$ python3 -q
>>> import numpy as np
>>> np.set_printoptions(precision=4, suppress=True, linewidth=120, sign=" ")
>>> def rd(a):
...     return np.round(a, 4) + 0
... 
>>> K = np.loadtxt("arr.csv", delimiter=",")
>>> print(rd(K))
[[ 5.8974 -8.      3.     -0.654  -7.5513]
 [ 5.8224 -8.      3.     -0.7664 -7.5888]
 [ 6.2301 -8.      3.     -0.1549 -7.385 ]
 [ 3.7049 -8.      3.     -3.9427 -8.6476]
 [ 5.0328 -8.      3.     -1.9508 -7.9836]
 [ 3.5718 -8.      3.     -4.1422 -8.7141]
 [ 5.8592 -8.      3.     -0.7112 -7.5704]
 [ 7.6108 -8.      3.      1.9161 -6.6946]
 [ 5.0869 -8.      3.     -1.8696 -7.9565]
 [ 4.3715 -8.      3.     -2.9427 -8.3142]
 [ 6.3865 -8.      3.      0.0798 -7.3067]
 [ 4.4351 -8.      3.     -2.8473 -8.2824]
 [ 6.2005 -8.      3.     -0.1993 -7.3998]
 [ 4.338  -8.      3.     -2.9929 -8.331 ]
 [ 1.784  -8.      3.     -6.8239 -9.608 ]
 [ 3.2203 -8.      3.     -4.6695 -8.8898]
 [ 5.8671 -8.      3.     -0.6993 -7.5664]
 [ 5.2065 -8.      3.     -1.6902 -7.8967]
 [ 5.8578 -8.      3.     -0.7132 -7.5711]
 [ 2.8749 -8.      3.     -5.1877 -9.0626]
 [ 3.2591 -8.      3.     -4.6114 -8.8705]
 [ 4.1923 -8.      3.     -3.2115 -8.4038]
 [ 3.2513 -8.      3.     -4.623  -8.8743]
 [ 6.0385 -8.      3.     -0.4423 -7.4808]
 [ 5.4355 -8.      3.     -1.3467 -7.7822]
 [ 4.4388 -8.      3.     -2.8418 -8.2806]
 [ 1.6482 -8.      3.     -7.0276 -9.6759]
 [ 4.4482 -8.      3.     -2.8277 -8.2759]
 [ 6.5746 -8.      3.      0.3619 -7.2127]
 [ 3.9724 -8.      3.     -3.5414 -8.5138]
 [ 3.1411 -8.      3.     -4.7884 -8.9295]]
>>> # null space of dimension 3
>>> out = K / np.linalg.norm(K, axis=1, keepdims=True)
>>> gram = out @ out.T
>>> print((gram - 2 * np.eye(31)).round(6).argmax(axis=1))
[ 16  18  12   5   8   3  18  28   4  13   2  25   2   9  26  22   6   8   6  30  22  13  20   0  17  11  14  25  10
  21  15]
>>> print(rd(np.linalg.norm(out, axis=1)))
[ 1.  1.  1.  1.  1.  1.  1.  1.  1.  1.  1.  1.  1.  1.  1.  1.  1.  1.  1.  1.  1.  1.  1.  1.  1.  1.  1.  1.  1.
  1.  1.]
>>> print(np.count_nonzero(K))
155
>>> print(rd(np.abs(K).max()))
9.6759
>>> print(np.linalg.matrix_rank(K))
2
>>> print(np.unravel_index(np.abs(K).argmax(), K.shape))
(np.int64(26), np.int64(4))
>>> print(rd(np.linalg.svd(K, compute_uv=False)))
[ 72.0847  14.6614   0.       0.       0.    ]
>>> m1 = np.load("run16.npy")
>>> print(m1)
[[ 427  277  234  252  184  264  159  250]
 [ 277  225  130  194   87  171   81  197]
 [ 234  130  191  145  181  128  113  106]
 [ 252  194  145  232  123  131   72  152]
 [ 184   87  181  123  196   77   99   73]
 [ 264  171  128  131   77  202   97  144]
 [ 159   81  113   72   99   97   90   67]
 [ 250  197  106  152   73  144   67  200]]
>>> Uu, sv, VT = np.linalg.svd(m1, full_matrices=False)
>>> print(np.abs(Uu[:, 0]).round(6).argmax())
0
>>> print(np.allclose(Uu * sv @ VT, m1))
True
>>> print((sv > 1e-8).sum())
8
>>> print(Uu.shape, sv.shape, VT.shape)
(8, 8) (8,) (8, 8)
>>> print(rd(Uu.T @ Uu))
[[ 1.  0.  0.  0.  0.  0.  0.  0.]
 [ 0.  1.  0.  0.  0.  0.  0.  0.]
 [ 0.  0.  1.  0.  0.  0.  0.  0.]
 [ 0.  0.  0.  1.  0.  0.  0.  0.]
 [ 0.  0.  0.  0.  1.  0.  0.  0.]
 [ 0.  0.  0.  0.  0.  1.  0.  0.]
 [ 0.  0.  0.  0.  0.  0.  1.  0.]
 [ 0.  0.  0.  0.  0.  0.  0.  1.]]
>>> print(rd(np.abs(VT[0])))
[ 0.5533  0.3728  0.3217  0.3526  0.262   0.3313  0.2043  0.327 ]
>>> print(rd(sv / sv[0]))
[ 1.      0.1622  0.0781  0.0345  0.0098  0.0084  0.0015  0.    ]
>>> Uu, sv, VT = np.linalg.svd(m1)
>>> print(np.argmax(sv[:-1] / (sv[1:] + 1e-6)) + 1)
7
>>> out = Uu[:, :7] @ np.diag(sv[:7]) @ VT[:7]
>>> print(rd(np.abs(m1 - out).max()))
0.0004
>>> print(np.linalg.matrix_rank(m1, rtol=0.05))
3
>>> print(np.linalg.matrix_rank(out))
7
>>> print(np.linalg.matrix_rank(m1))
8
>>> print(m1 - m1[0])
[[   0    0    0    0    0    0    0    0]
 [-150  -52 -104  -58  -97  -93  -78  -53]
 [-193 -147  -43 -107   -3 -136  -46 -144]
 [-175  -83  -89  -20  -61 -133  -87  -98]
 [-243 -190  -53 -129   12 -187  -60 -177]
 [-163 -106 -106 -121 -107  -62  -62 -106]
 [-268 -196 -121 -180  -85 -167  -69 -183]
 [-177  -80 -128 -100 -111 -120  -92  -50]]
>>> print(rd(np.linalg.norm(m1)))
1384.7552
>>> print(np.count_nonzero(m1))
64
>>> print(m1.shape)
(8, 8)
>>> print(rd(np.linalg.svd(m1, compute_uv=False)))
[ 1361.9538   220.9025   106.3537    46.9923    13.3307    11.3858     2.08       0.0012]
>>> arr = np.diag(20 * np.array([2, 3, 4, 2])) + np.array([[2, 2, 5, 2], [0, 1, 3, 0], [5, 0, 2, 1], [4, 1, 2, 0]])
>>> print(arr)
[[ 42   2   5   2]
 [  0  61   3   0]
 [  5   0  82   1]
 [  4   1   2  40]]
>>> evals, vecs = np.linalg.eig(arr)
>>> print(rd(np.sort(np.linalg.eigvals(arr @ arr))))
[ 1438.597   1886.1416  3710.7421  6843.5193]
>>> print(rd(np.sort(np.linalg.eigvals(np.linalg.inv(arr)))))
[ 0.0121  0.0164  0.023   0.0264]
>>> rng = np.random.default_rng(91)
>>> A = np.triu(rng.random((5, 5)) < 0.5, 1).astype(int)
>>> A = A + A.T
>>> print(A)
[[ 0  0  0  1  0]
 [ 0  0  0  1  0]
 [ 0  0  0  1  0]
 [ 1  1  1  0  1]
 [ 0  0  0  1  0]]
>>> print(rd(np.linalg.eigvalsh(A).min()))
-2.0
>>> print(np.all(np.linalg.eigvalsh(A) > 0))
False
>>> gram = A.T @ A
>>> print((A @ A.T).shape)
(5, 5)
>>> print(rd(np.linalg.eigvalsh(gram)[::-1]))
[ 4.  4.  0.  0.  0.]
>>> print(np.diag(gram))
[ 1  1  1  4  1]
>>> print(rd(np.linalg.svd(A, compute_uv=False) ** 2))
[ 4.  4.  0.  0.  0.]
>>> print(rd(np.trace(np.linalg.pinv(A) @ A)))
2.0
>>> print(np.linalg.lstsq(A[:-1].T, A[-1])[2])
2
>>> print(rd(A @ np.linalg.pinv(A) @ A))
[[ 0.  0.  0.  1.  0.]
 [ 0.  0.  0.  1.  0.]
 [ 0.  0.  0.  1.  0.]
 [ 1.  1.  1.  0.  1.]
 [ 0.  0.  0.  1.  0.]]
>>> print(np.abs(np.diag(np.linalg.qr(A)[1])) > 1e-9)
[ True False False  True False]
>>> print(np.allclose(A[:-1].T @ np.linalg.lstsq(A[:-1].T, A[-1])[0], A[-1]))
True
>>> print(np.unique(A.round(6), axis=0).shape)
(2, 5)
>>> X = np.load("case4.npy")
>>> print(rd(X))
[[ 3.9719  0.1862 -0.2958  0.1697]
 [ 0.1862  2.8864  0.8436  1.1064]
 [-0.2958  0.8436  0.9447  1.6742]
 [ 0.1697  1.1064  1.6742  3.197 ]]
>>> # symmetric, so the eigenvalues are real
>>> print(rd(np.einsum("ij,ji->", X, X)))
45.0
>>> print(rd(np.linalg.det(X[::-1])))
0.0
>>> print(rd(np.linalg.eigvals(X)))
[ 5.  4.  0.  2.]
>>> print(rd(np.poly(X)))
[  1. -11.  38. -40.   0.]
>>> print(rd(np.linalg.det(X.T)))
0.0
>>> Uu, sv, VT = np.linalg.svd(X)
>>> print(np.argmax(sv[:-1] / (sv[1:] + 1e-6)) + 1)
3
>>> out = Uu[:, :3] @ np.diag(sv[:3]) @ VT[:3]
>>> print(np.linalg.matrix_rank(out))
3
>>> print(rd(out))
[[ 3.9719  0.1862 -0.2958  0.1697]
 [ 0.1862  2.8864  0.8436  1.1064]
 [-0.2958  0.8436  0.9447  1.6742]
 [ 0.1697  1.1064  1.6742  3.197 ]]
